$ ipython --no-banner

In [1]: import numpy as np

In [2]: import numpy.linalg as la

In [3]: np.set_printoptions(suppress=True, linewidth=140)

In [4]: M = np.loadtxt("dump.csv", delimiter=",")

In [5]: M
Out[5]: 
array([[  3.,  -2.,   2.,   0.,  -3.],
       [ -1.,  -3.,   0.,   2.,  -3.],
       [  0.,  -3.,   0.,  -1.,  -2.],
       [  1.,   3.,  -3.,   0.,   0.],
       [  0., -11.,   2.,   6., -12.]])

In [6]: # rank 4

In [7]: left, sigma, Vh = la.svd(M)

In [8]: evecs = Vh[:(sigma > 1e-8).sum()]

In [9]: rng = np.random.default_rng(7063)

In [10]: x0 = M[0] + -2 * M[4] + rng.integers(2) * np.eye(5)[2]

In [11]: x0
Out[11]: array([  3.,  20.,  -2., -12.,  21.])

In [12]: np.round(np.diag(evecs.T @ evecs), 2)
Out[12]: array([0.79, 0.76, 0.89, 0.88, 0.68])

In [13]: la.matrix_rank(np.vstack([M, x0]))
Out[13]: np.int64(4)

In [14]: round(float(la.norm(x0 - evecs.T @ evecs @ x0)), 2)
Out[14]: 0.0

In [15]: left, sigma, Vh = la.svd(M, full_matrices=False)

In [16]: round(float(np.sqrt((sigma ** 2).sum())), 2), np.round(la.norm(M), 2)
Out[16]: (19.67, np.float64(19.67))

In [17]: left.shape, sigma.shape, Vh.shape
Out[17]: ((5, 5), (5,), (5, 5))

In [18]: (sigma > 1e-8).sum()
Out[18]: np.int64(4)

In [19]: np.round(np.cumsum(sigma ** 2) / np.sum(sigma ** 2), 2)
Out[19]: array([0.91, 0.95, 0.99, 1.  , 1.  ])

In [20]: np.round(left.T @ left, 2) + 0
Out[20]: 
array([[1., 0., 0., 0., 0.],
       [0., 1., 0., 0., 0.],
       [0., 0., 1., 0., 0.],
       [0., 0., 0., 1., 0.],
       [0., 0., 0., 0., 1.]])

In [21]: np.round(left.T @ M @ Vh.T, 2) + 0
Out[21]: 
array([[18.8 ,  0.  ,  0.  ,  0.  ,  0.  ],
       [ 0.  ,  3.98,  0.  ,  0.  ,  0.  ],
       [ 0.  ,  0.  ,  3.65,  0.  ,  0.  ],
       [ 0.  ,  0.  ,  0.  ,  2.14,  0.  ],
       [ 0.  ,  0.  ,  0.  ,  0.  ,  0.  ]])

In [22]: np.round(np.abs(Vh[0]), 2)
Out[22]: array([0.01, 0.65, 0.14, 0.31, 0.68])

In [23]: np.abs(left[:, 0]).round(6).argmax()
Out[23]: np.int64(4)

In [24]: sigma.round(2) + 0
Out[24]: array([18.8 ,  3.98,  3.65,  2.14,  0.  ])

In [25]: J = 2 * np.eye(4) + np.eye(4, k=1)

In [26]: J
Out[26]: 
array([[2., 1., 0., 0.],
       [0., 2., 1., 0.],
       [0., 0., 2., 1.],
       [0., 0., 0., 2.]])

In [27]: # triangular, det is the product of the diagonal

In [28]: idx = rng.permutation(4)

In [29]: idx
Out[29]: array([0, 2, 1, 3])

In [30]: out = J[idx][:, idx]

In [31]: out
Out[31]: 
array([[2., 0., 1., 0.],
       [0., 2., 0., 1.],
       [0., 1., 2., 0.],
       [0., 0., 0., 2.]])

In [32]: np.trace(out)
Out[32]: np.float64(8.0)

In [33]: round(la.det(out), 2), round(la.det(J[idx]), 2)
Out[33]: (np.float64(16.0), np.float64(-16.0))

In [34]: P = np.triu(np.array([[9, 3, -3, 5], [4, 1, -4, -8], [3, 7, -3, -6], [4, -5, -2, 5]]), 1) + np.eye(4)

In [35]: out = P @ J @ la.inv(P)

In [36]: np.poly(out)
Out[36]: array([  1.,  -8.,  24., -32.,  16.])

In [37]: la.matrix_rank(out)
Out[37]: np.int64(4)

In [38]: np.trace(out), np.trace(J)
Out[38]: (np.float64(8.0), np.float64(8.0))

In [39]: np.round(np.abs(la.eigvals(J)).max(), 2)
Out[39]: np.float64(2.0)

In [40]: np.allclose(J @ J.T, J.T @ J)
Out[40]: False

In [41]: assert J == J.T
---------------------------------------------------------------------------
ValueError                                Traceback (most recent call last)
Cell In[41], line 1
----> 1 assert J == J.T

ValueError: The truth value of an array with more than one element is ambiguous. Use a.any() or a.all()

In [42]: np.round(la.matrix_power(J, 2), 2)
Out[42]: 
array([[4., 4., 1., 0.],
       [0., 4., 4., 1.],
       [0., 0., 4., 4.],
       [0., 0., 0., 4.]])

In [43]: np.allclose(J, J.T)
Out[43]: False

In [44]: la.determinant(J)
---------------------------------------------------------------------------
AttributeError                            Traceback (most recent call last)
Cell In[44], line 1
----> 1 la.determinant(J)

AttributeError: module 'numpy.linalg' has no attribute 'determinant'

In [45]: (J - J.T) / 2
Out[45]: 
array([[ 0. ,  0.5,  0. ,  0. ],
       [-0.5,  0. ,  0.5,  0. ],
       [ 0. , -0.5,  0. ,  0.5],
       [ 0. ,  0. , -0.5,  0. ]])
